$ python -q
>>> import numpy as np
>>> np.set_printoptions(precision=3, suppress=True, linewidth=100)
>>> r0 = np.array([0, 2, 0, 1, 2, 0, 0, 0])
>>> J = np.array([np.roll(r0, i) for i in range(8)])
>>> J
array([[0, 2, 0, 1, 2, 0, 0, 0],
       [0, 0, 2, 0, 1, 2, 0, 0],
       [0, 0, 0, 2, 0, 1, 2, 0],
       [0, 0, 0, 0, 2, 0, 1, 2],
       [2, 0, 0, 0, 0, 2, 0, 1],
       [1, 2, 0, 0, 0, 0, 2, 0],
       [0, 1, 2, 0, 0, 0, 0, 2],
       [2, 0, 1, 2, 0, 0, 0, 0]])
>>> O, R = np.linalg.qr(J)
>>> print(np.abs(np.diag(R)))
[3.    2.925 2.876 2.642 2.584 2.299 2.265 2.034]
>>> abs(R[0, 0]), round(np.linalg.norm(J[:, 0]), 3)
(np.float64(3.0), np.float64(3.0))
>>> B = np.array([[5, 5], [1, 2], [-5, 1]])
>>> mat = np.tile(B, (2, 3))
>>> mat
array([[ 5,  5,  5,  5,  5,  5],
       [ 1,  2,  1,  2,  1,  2],
       [-5,  1, -5,  1, -5,  1],
       [ 5,  5,  5,  5,  5,  5],
       [ 1,  2,  1,  2,  1,  2],
       [-5,  1, -5,  1, -5,  1]])
>>> B = np.linalg.inv(J)
>>> round(float(np.linalg.cond(J)), 3)
5.0
>>> print(round(np.linalg.slogdet(J)[0], 3))
-1.0
>>> print(np.allclose(B, J.T))
False
>>> (np.abs(B) > 1e-9).astype(int)
array([[1, 1, 1, 1, 1, 1, 1, 1],
       [1, 1, 1, 1, 1, 1, 1, 1],
       [1, 1, 1, 1, 1, 1, 1, 1],
       [1, 1, 1, 1, 1, 1, 1, 1],
       [1, 1, 1, 1, 1, 1, 1, 1],
       [1, 1, 1, 1, 1, 1, 1, 1],
       [1, 1, 1, 1, 1, 1, 1, 1],
       [1, 1, 1, 1, 1, 1, 1, 1]])
>>> print(np.round(np.linalg.inv(B), 3) + 0)
[[0. 2. 0. 1. 2. 0. 0. 0.]
 [0. 0. 2. 0. 1. 2. 0. 0.]
 [0. 0. 0. 2. 0. 1. 2. 0.]
 [0. 0. 0. 0. 2. 0. 1. 2.]
 [2. 0. 0. 0. 0. 2. 0. 1.]
 [1. 2. 0. 0. 0. 0. 2. 0.]
 [0. 1. 2. 0. 0. 0. 0. 2.]
 [2. 0. 1. 2. 0. 0. 0. 0.]]
>>> U, sigma, Vt = np.linalg.svd(mat, full_matrices=False)
>>> (sigma > 1e-8).sum()
np.int64(2)
>>> print(round(np.sqrt((sigma ** 2).sum()), 3), np.round(np.linalg.norm(mat), 3))
22.045 22.045
>>> U.shape, sigma.shape, Vt.shape
((6, 6), (6,), (6, 6))
>>> print(np.abs(U[:, 0]).round(6).argmax())
0
>>> print([round(float(x), 3) for x in np.linalg.svd(mat, compute_uv=False)[:3]])
[19.73, 9.835, 0.0]
>>> np.linalg.cond(mat) > 100
np.True_
>>> B = np.array([[0, 0, 2, 2], [1, 1, 0, -1], [-1, 1, 1, 0], [-3, 2, 3, 2]])
>>> K = np.tril(B)
>>> K
array([[ 0,  0,  0,  0],
       [ 1,  1,  0,  0],
       [-1,  1,  1,  0],
       [-3,  2,  3,  2]])
>>> # rank 3
>>> np.sort(np.linalg.eigvals(K))
array([0., 1., 1., 2.])
>>> round(np.linalg.det(K[::-1]), 3)
np.float64(0.0)
>>> np.poly(K)
array([ 1., -4.,  5., -2.,  0.])
>>> np.linalg.eigvals(K)
array([2., 1., 1., 0.])
>>> np.kron(np.eye(2, dtype=int), K)
array([[ 0,  0,  0,  0,  0,  0,  0,  0],
       [ 1,  1,  0,  0,  0,  0,  0,  0],
       [-1,  1,  1,  0,  0,  0,  0,  0],
       [-3,  2,  3,  2,  0,  0,  0,  0],
       [ 0,  0,  0,  0,  0,  0,  0,  0],
       [ 0,  0,  0,  0,  1,  1,  0,  0],
       [ 0,  0,  0,  0, -1,  1,  1,  0],
       [ 0,  0,  0,  0, -3,  2,  3,  2]])
>>> np.einsum("ij,ji->", K, K)
np.int64(6)
>>> print(np.round(np.trace(np.linalg.pinv(K) @ K), 3))
3.0
>>> U, sigma, Vt = np.linalg.svd(K, full_matrices=False)
>>> np.abs(Vt[0])
array([0.598, 0.406, 0.591, 0.357])
>>> U.shape, sigma.shape, Vt.shape
((4, 4), (4,), (4, 4))
>>> np.round(U.T @ K @ Vt.T, 3) + 0
array([[5.343, 0.   , 0.   , 0.   ],
       [0.   , 1.423, 0.   , 0.   ],
       [0.   , 0.   , 0.658, 0.   ],
       [0.   , 0.   , 0.   , 0.   ]])
>>> np.cumsum(sigma ** 2) / np.sum(sigma ** 2)
array([0.921, 0.986, 1.   , 1.   ])
>>> np.round(U.T @ U, 3) + 0
array([[1., 0., 0., 0.],
       [0., 1., 0., 0.],
       [0., 0., 1., 0.],
       [0., 0., 0., 1.]])
>>> arr = np.load("x.npy")
>>> arr
array([[  0,   0,   4,   6],
       [  0,   0,   6,  10],
       [ -4,  -6,   0,   0],
       [ -6, -10,   0,   0]])
>>> # skew-symmetric
>>> np.linalg.svd(arr, compute_uv=False)
array([13.708, 13.708,  0.292,  0.292])
>>> arr.sum(axis=0)
array([-10, -16,  10,  16])
>>> print(np.unravel_index(np.abs(arr).argmax(), arr.shape))
(np.int64(1), np.int64(3))
>>> np.round(np.linalg.norm(arr), 3)
np.float64(19.391)
>>> np.count_nonzero(arr)
np.int64(8)
>>> print(arr.shape)
(4, 4)
>>> arr.mean(axis=0)
array([-2.5, -4. ,  2.5,  4. ])
>>> r0 = np.array([-2, 1, 0])
>>> np.array([np.convolve(row, r0, "same") for row in arr])
array([[  0,  -8,  -8,   6],
       [  0, -12, -14,  10],
       [  8,  -6,   0,   0],
       [ 14, -10,   0,   0]])
>>> print(np.convolve(arr[2], r0))
[ 8  8 -6  0  0  0]
>>> np.cross(arr[2, :3], arr[1, :3])
array([-36,  24,   0])
>>> U, sigma, Vt = np.linalg.svd(arr)
>>> sigma
array([13.708, 13.708,  0.292,  0.292])
>>> np.argmax(sigma[:-1] / (sigma[1:] + 1e-6)) + 1
np.int64(2)
>>> B = U[:, :2] @ np.diag(sigma[:2]) @ Vt[:2]
>>> print(np.linalg.matrix_rank(B))
2
>>> x0 = np.array([-5, 1, -1, -5])
>>> rhs = arr @ x0
>>> rhs
array([-34, -56,  14,  20])
>>> print(np.round(np.linalg.solve(arr, arr[:, 0]), 3) + 0)
[1. 0. 0. 0.]
>>> np.linalg.solve(arr, -2 * rhs)
array([10., -2.,  2., 10.])
>>> X = np.load("data.npy")
>>> X
array([[  2,  -1,   4,  -3,   0,   1],
       [  1,  -2,   1,  -3,  -2,  -3],
       [  2,   1,   3,  -8,   0,  -8],
       [ -1,  -1,   4, -13,  -4, -11],
       [ -5,   1,   1, -16,   1,  -6],
       [ -7,  -3,  -4, -14,   4,  -6],
       [-11,  -7,  -7,  -9,   2,  -2],
       [-12,  -9,  -6, -12,   4,   1],
       [-10, -13, -11,  -9,  -1,  -4],
       [-14,  -9, -13, -12,   1,  -8],
       [-10, -13, -11, -16,   5,  -3],
       [-15, -14, -13, -14,   9,  -3],
       [-20, -13, -15, -12,   6,  -2],
       [-17,  -8, -10, -16,  11,  -5],
       [-22, -13,  -6, -14,  13,  -3],
       [-26, -14, -11, -11,  11,   1],
       [-24, -15, -13, -14,   8,   4],
       [-29, -16, -16, -17,   3,   8],
       [-28, -18, -15, -19,   6,  13],
       [-29, -20, -17, -17,   4,  16],
       [-27, -19, -16, -20,   8,  12],
       [-27, -14, -14, -22,  11,  12],
       [-32, -15, -16, -22,   7,  11],
       [-29, -10, -12, -23,   7,  10],
       [-32, -13,  -9, -18,   7,   6],
       [-28, -12,  -4, -21,   3,   6],
       [-23,  -8,  -6, -23,   2,  10],
       [-26,  -8,  -9, -23,   4,  14],
       [-24,  -4,  -5, -20,  -1,  14],
       [-22,  -1,  -6, -16,   4,  12],
       [-27,   2, -10, -18,   4,  16],
       [-26,   1,  -5, -13,   6,  15],
       [-25,  -3,   0, -18,  10,  12],
       [-28,  -7,   5, -14,   9,  14],
       [-27,  -8,   1, -16,   8,   9],
       [-31,  -6,   5, -14,   7,  10],
       [-30,  -7,   9, -11,   4,   7],
       [-29, -12,   5, -11,   8,  12],
       [-34, -14,   6,  -9,   6,  14]])
>>> z = X[:, 4] > np.median(X[:, 4])
>>> r0 = X[z].mean(axis=0) - X[~z].mean(axis=0)
>>> print(round(float((((X - X.mean(axis=0)) @ r0 > 0) == z).mean()), 3))
0.692
>>> z.astype(int)
array([0, 0, 0, 0, 0, 0, 0, 0, 0, 0, 0, 1, 1, 1, 1, 1, 1, 0, 1, 0, 1, 1, 1, 1, 1, 0, 0, 0, 0, 0, 0,
       1, 1, 1, 1, 1, 0, 1, 1])
>>> print(np.argsort(-np.abs(r0).round(6), kind="stable"))
[0 4 1 5 2 3]
>>> r0
array([-11.113,  -4.816,  -1.85 ,  -1.739,   6.466,   4.774])
